>>> import numpy as np
>>> np.set_printoptions(precision=3, suppress=True, linewidth=200)
>>> X = np.load("dump.npy")
>>> print(X)
[[-20.618 -39.555  40.777]
 [-23.292 -41.24   40.62 ]
 [-17.483 -39.735  38.967]
 [-20.374 -40.069  40.261]
 [-20.315 -41.164  39.778]
 [-19.447 -41.028  40.29 ]
 [-21.19  -39.827  38.736]
 [-20.828 -40.905  39.911]
 [-19.674 -42.02   39.517]
 [-21.309 -39.987  41.608]
 [-19.508 -39.999  39.673]
 [-20.622 -39.707  39.783]
 [-19.61  -40.453  38.662]
 [-22.327 -40.839  38.698]
 [-20.774 -40.271  40.742]
 [-19.213 -42.248  41.185]
 [-20.14  -38.957  38.826]
 [-19.149 -39.432  39.341]
 [-21.132 -40.337  40.985]
 [-19.189 -40.447  40.746]
 [-20.44  -39.653  40.671]
 [-18.601 -40.437  39.364]
 [-19.781 -41.255  39.276]
 [-18.827 -39.567  39.433]]
>>> Xc = X - X.mean(axis=0)
>>> Uu, sigma, vt = np.linalg.svd(Xc, full_matrices=False)
>>> np.linalg.matrix_rank(Xc)
np.int64(3)
>>> np.abs(Uu[:, 0]).argmax()
np.int64(1)
>>> print(sigma ** 2 / (sigma ** 2).sum())
[0.553 0.255 0.192]
>>> print(np.abs(vt[-1]))
[0.108 0.713 0.692]
>>> sigma
array([6.121, 4.158, 3.611])
>>> np.round(Xc.mean(axis=0), 3) + 0
array([0., 0., 0.])
>>> print(np.searchsorted(np.cumsum(sigma ** 2) / (sigma ** 2).sum(), 0.9) + 1)
3
>>> lab = X[:, 2] > np.median(X[:, 2])
>>> r0 = X[lab].mean(axis=0) - X[~lab].mean(axis=0)
>>> ((X - X.mean(axis=0)) @ r0 > 0).astype(int)
array([1, 1, 0, 1, 1, 1, 0, 1, 0, 1, 0, 1, 0, 1, 1, 1, 0, 0, 1, 1, 1, 0, 0, 0])
>>> np.argsort(-np.abs(r0).round(6), kind="stable")
array([2, 0, 1])
>>> lab.astype(int)
array([1, 1, 0, 1, 0, 1, 0, 1, 0, 1, 0, 1, 0, 0, 1, 1, 0, 0, 1, 1, 1, 0, 0, 0])
>>> C = X[[0, 8]].astype(float)
>>> for _ in range(6):
...     lab = np.linalg.norm(X[:, None] - C, axis=-1).argmin(axis=1)
...     C = np.array([X[lab == j].mean(axis=0) for j in range(2)])
... 
>>> print(lab)
[0 0 1 0 1 1 0 0 1 0 1 0 1 0 0 1 0 1 0 1 0 1 1 1]
>>> C
array([[-21.087, -40.112,  40.135],
       [-19.233, -40.649,  39.686]])
>>> np.bincount(lab)
array([12, 12])
>>> print(C[1] - C[0])
[ 1.854 -0.536 -0.449]
>>> J = np.loadtxt("out5.csv", delimiter=",")
>>> print(J)
[[ 0. -2.  2.]
 [ 0.  0.  3.]
 [-1. -1.  1.]
 [ 1.  0. -1.]
 [-1. -3. -2.]
 [ 1. -1. -1.]
 [ 1.  0. -4.]
 [ 1. -3. -4.]
 [ 4. -3. -3.]
 [ 1. -5. -1.]]
>>> Xc = (J - J.mean(axis=0)) / J.std(axis=0)
>>> Xc.std(axis=0)
array([1., 1., 1.])
>>> b = np.linalg.lstsq(np.delete(Xc, 0, axis=1), Xc[:, 0])[0]
>>> np.round(1 - np.var(Xc[:, 0] - np.delete(Xc, 0, axis=1) @ b), 3)
np.float64(0.244)
>>> np.abs(b).argmax()
np.int64(1)
>>> print(b)
[-0.076 -0.468]
>>> dist = np.linalg.norm(J[:, None] - J[None], axis=-1)
>>> print(dist[:5, :5])
[[0.    2.236 1.732 3.742 4.243]
 [2.236 0.    2.449 4.123 5.916]
 [1.732 2.449 0.    3.    3.606]
 [3.742 4.123 3.    0.    3.742]
 [4.243 5.916 3.606 3.742 0.   ]]
>>> (dist + 1e9 * np.eye(10)).round(6).argmin(axis=1)
array([2, 0, 0, 5, 7, 3, 3, 4, 7, 4])
>>> dist[8].round(6).argsort(kind="stable")[:4]
array([8, 7, 5, 9])
>>> np.flatnonzero(dist[8] < dist.mean() / 2)
array([8])
>>> dist.mean(axis=1).argmax()
np.int64(1)
>>> print(np.linalg.norm(J - J.mean(axis=0), axis=1))
[3.087 4.442 2.744 1.825 2.309 0.854 3.511 3.245 4.041 3.214]
